% ipython --no-banner

In [1]: import numpy as np

In [2]: import numpy.linalg as la

In [3]: np.set_printoptions(precision=4, suppress=True, linewidth=120, legacy="1.25")

In [4]: def tidy(a):
   ...:     return np.round(a, 4) + 0
   ...: 

In [5]: A2 = np.array([[-2], [-3], [-1], [0], [3]])

In [6]: C = np.array([[-3, 0, -3]])

In [7]: F = A2 @ C

In [8]: F
Out[8]: 
array([[ 6,  0,  6],
       [ 9,  0,  9],
       [ 3,  0,  3],
       [ 0,  0,  0],
       [-9,  0, -9]])

In [9]: # looks like rank 1

In [10]: left, s, Vh = la.svd(F)

In [11]: vecs = Vh[:(s > 1e-8).sum()]

In [12]: rng = np.random.default_rng(1)

In [13]: x = F[4] + 4 * F[0] + rng.integers(2) * np.eye(3)[1]

In [14]: x
Out[14]: array([15.,  0., 15.])

In [15]: tidy(vecs.T @ vecs)
Out[15]: 
array([[0.5, 0. , 0.5],
       [0. , 0. , 0. ],
       [0.5, 0. , 0.5]])

In [16]: tidy(la.norm(x - vecs.T @ vecs @ x))
Out[16]: 0.0

In [17]: np.allclose(vecs.T @ vecs @ x, x)
Out[17]: True

In [18]: left, s, Vh = la.svd(F, full_matrices=False)

In [19]: tidy(s)
Out[19]: array([20.347,  0.   ,  0.   ])

In [20]: tidy(Vh @ Vh.T)
Out[20]: 
array([[1., 0., 0.],
       [0., 1., 0.],
       [0., 0., 1.]])

In [21]: tidy(left.T @ F @ Vh.T)
Out[21]: 
array([[20.347,  0.   ,  0.   ],
       [ 0.   ,  0.   ,  0.   ],
       [ 0.   ,  0.   ,  0.   ]])

In [22]: np.cumsum(s ** 2) / np.sum(s ** 2)
Out[22]: array([1., 1., 1.])

In [23]: tidy(left.T @ left)
Out[23]: 
array([[1., 0., 0.],
       [0., 1., 0.],
       [0., 0., 1.]])

In [24]: tidy(np.abs(Vh[0]))
Out[24]: array([0.7071, 0.    , 0.7071])

In [25]: np.allclose(left * s @ Vh, F)
Out[25]: True

In [26]: left.shape, s.shape, Vh.shape
Out[26]: ((5, 3), (3,), (3, 3))

In [27]: np.allclose(F[:-1].T @ la.lstsq(F[:-1].T, F[-1])[0], F[-1])
Out[27]: True

In [28]: la.lstsq(F[:-1].T, F[-1])[2]
Out[28]: 1

In [29]: np.abs(np.diag(la.qr(F)[1])) > 1e-9
Out[29]: array([ True, False, False])

In [30]: np.unique(F.round(6), axis=0).shape
Out[30]: (5, 3)

In [31]: np.argsort(-la.norm(F, axis=0).round(6), kind="stable")[:3]
Out[31]: array([0, 2, 1])

In [32]: tidy(la.norm(F, 2) / la.norm(F))
Out[32]: 1.0

In [33]: def softmax(z):
    ...:     e = np.exp(z - z.max(axis=-1, keepdims=True))
    ...:     return e / e.sum(axis=-1, keepdims=True)
    ...: 

In [34]: tidy(softmax(F[0] + -1))
Out[34]: array([0.4994, 0.0012, 0.4994])

In [35]: tidy(softmax(F).sum(axis=1))
Out[35]: array([1., 1., 1., 1., 1.])

In [36]: scores = F @ F.T / np.sqrt(3)

In [37]: tidy(softmax(scores + np.triu(np.full(scores.shape, -np.inf), 1)))
Out[37]: 
array([[1.  , 0.  , 0.  , 0.  , 0.  ],
       [0.  , 1.  , 0.  , 0.  , 0.  ],
       [0.  , 1.  , 0.  , 0.  , 0.  ],
       [0.25, 0.25, 0.25, 0.25, 0.  ],
       [0.  , 0.  , 0.  , 0.  , 1.  ]])

In [38]: M = np.loadtxt("dump.csv", delimiter=",")

In [39]: tidy(M)
Out[39]: 
array([[-0.3371, -0.2149,  0.3462,  0.0912],
       [ 0.3371, -0.7654,  0.2483,  0.4292],
       [ 0.5394, -0.1866, -0.6615, -0.1619],
       [ 0.2023,  0.1174,  0.2837, -0.3155],
       [-0.6068, -0.5253, -0.3668, -0.3858],
       [ 0.2697, -0.2086,  0.4072, -0.73  ]])

In [40]: tidy(M[:, 0] @ M[:, 2])
Out[40]: 0.0

In [41]: tidy(la.norm(M, axis=0))
Out[41]: array([1., 1., 1., 1.])

In [42]: tidy(la.svd(M, compute_uv=False))
Out[42]: array([1., 1., 1., 1.])

In [43]: tidy(M.T @ M)
Out[43]: 
array([[1., 0., 0., 0.],
       [0., 1., 0., 0.],
       [0., 0., 1., 0.],
       [0., 0., 0., 1.]])

In [44]: u, v = M[1], M[3]

In [45]: tidy(u @ u)
Out[45]: 0.9453

In [46]: tidy(u @ v)
Out[46]: -0.0867

In [47]: pr = (u @ v) / (u @ u) * u

In [48]: tidy(pr)
Out[48]: array([-0.0309,  0.0702, -0.0228, -0.0393])

In [49]: tidy((v - pr) @ u)
Out[49]: 0.0

In [50]: tidy(la.norm(u + v) ** 2 + la.norm(u - v) ** 2)
Out[50]: 2.36

In [51]: x = np.array([-5, -4, 1, 4])

In [52]: tidy(M @ x)
Out[52]: array([ 3.2563,  3.3411, -3.2595, -2.4592,  3.2251, -3.0266])

In [53]: x @ M
Traceback (most recent call last):
  Cell In[53], line 1
    x @ M
ValueError: matmul: Input operand 1 has a mismatch in its core dimension 0, with gufunc signature (n?,k),(k,m?)->(n?,m?) (size 6 is different from 4)


In [54]: tidy(np.einsum("ij,j->i", M, x))
Out[54]: array([ 3.2563,  3.3411, -3.2595, -2.4592,  3.2251, -3.0266])

In [55]: (M @ x).argmax()
Out[55]: 1

In [56]: np.sign((M @ x).round(6))
Out[56]: array([ 1.,  1., -1., -1.,  1., -1.])

In [57]: x = np.array([-1, 0, -1, 1])

In [58]: rhs = M @ x

In [59]: b, lr = np.zeros(4), 1 / la.norm(M, 2) ** 2

In [60]: for i in range(200):
    ...:     b -= lr * M.T @ (M @ b - rhs)
    ...:     if i % 50 == 0: print(i, round(la.norm(M @ b - rhs), 4))
    ...: 
0 0.0
50 0.0
100 0.0
150 0.0

In [61]: tidy(b)
Out[61]: array([-1.,  0., -1.,  1.])

In [62]: J = np.load("w.npy")

In [63]: J
Out[63]: 
array([[-1,  0,  1],
       [ 2,  3,  4],
       [ 5,  6,  7],
       [ 8,  9, 10],
       [11, 12, 13]])

In [64]: left, s, Vh = la.svd(J)

In [65]: vecs = Vh[:(s > 1e-8).sum()]

In [66]: x = J[1] + 5 * J[3] + rng.integers(2) * np.eye(3)[0]

In [67]: x
Out[67]: array([43., 48., 54.])

In [68]: tidy(np.diag(vecs.T @ vecs))
Out[68]: array([0.8333, 0.3333, 0.8333])

In [69]: la.matrix_rank(np.vstack([J, x]))
Out[69]: 3

In [70]: A2 = J / la.norm(J, axis=1, keepdims=True)

In [71]: cov = A2 @ A2.T

In [72]: tidy(np.degrees(np.arccos(np.clip(cov[3, 4], -1, 1))))
Out[72]: 1.2913

In [73]: tidy(cov)
Out[73]: 
array([[1.    , 0.2626, 0.1348, 0.0904, 0.0679],
       [0.2626, 1.    , 0.9915, 0.9847, 0.9805],
       [0.1348, 0.9915, 1.    , 0.999 , 0.9977],
       [0.0904, 0.9847, 0.999 , 1.    , 0.9997],
       [0.0679, 0.9805, 0.9977, 0.9997, 1.    ]])

In [74]: tidy(cov[3])
Out[74]: array([0.0904, 0.9847, 0.999 , 1.    , 0.9997])

In [75]: rk = la.matrix_rank(J)

In [76]: rk
Out[76]: 2

In [77]: ns = la.svd(J)[2][rk:].T

In [78]: ns.shape
Out[78]: (3, 1)

In [79]: la.matrix_rank(J.T @ J), la.matrix_rank(J @ J.T)
Out[79]: (2, 2)

In [80]: np.allclose(J @ ns, 0)
Out[80]: True

In [81]: tidy(ns[:, 0] / ns[np.abs(ns[:, 0]).round(6).argmax(), 0])
Out[81]: array([-0.5,  1. , -0.5])

In [82]: [int(la.matrix_rank(J[:, :j + 1])) for j in range(3)]
Out[82]: [1, 2, 2]

In [83]: tidy(ns @ ns.T)
Out[83]: 
array([[ 0.1667, -0.3333,  0.1667],
       [-0.3333,  0.6667, -0.3333],
       [ 0.1667, -0.3333,  0.1667]])

In [84]: tidy(J @ ns)
Out[84]: 
array([[0.],
       [0.],
       [0.],
       [0.],
       [0.]])

In [85]: np.unique(J.round(6), axis=0).shape
Out[85]: (5, 3)

In [86]: np.allclose(J[:-1].T @ la.lstsq(J[:-1].T, J[-1])[0], J[-1])
Out[86]: True

In [87]: tidy(J @ la.pinv(J) @ J)
Out[87]: 
array([[-1.,  0.,  1.],
       [ 2.,  3.,  4.],
       [ 5.,  6.,  7.],
       [ 8.,  9., 10.],
       [11., 12., 13.]])

In [88]: tidy(np.trace(la.pinv(J) @ J))
Out[88]: 2.0
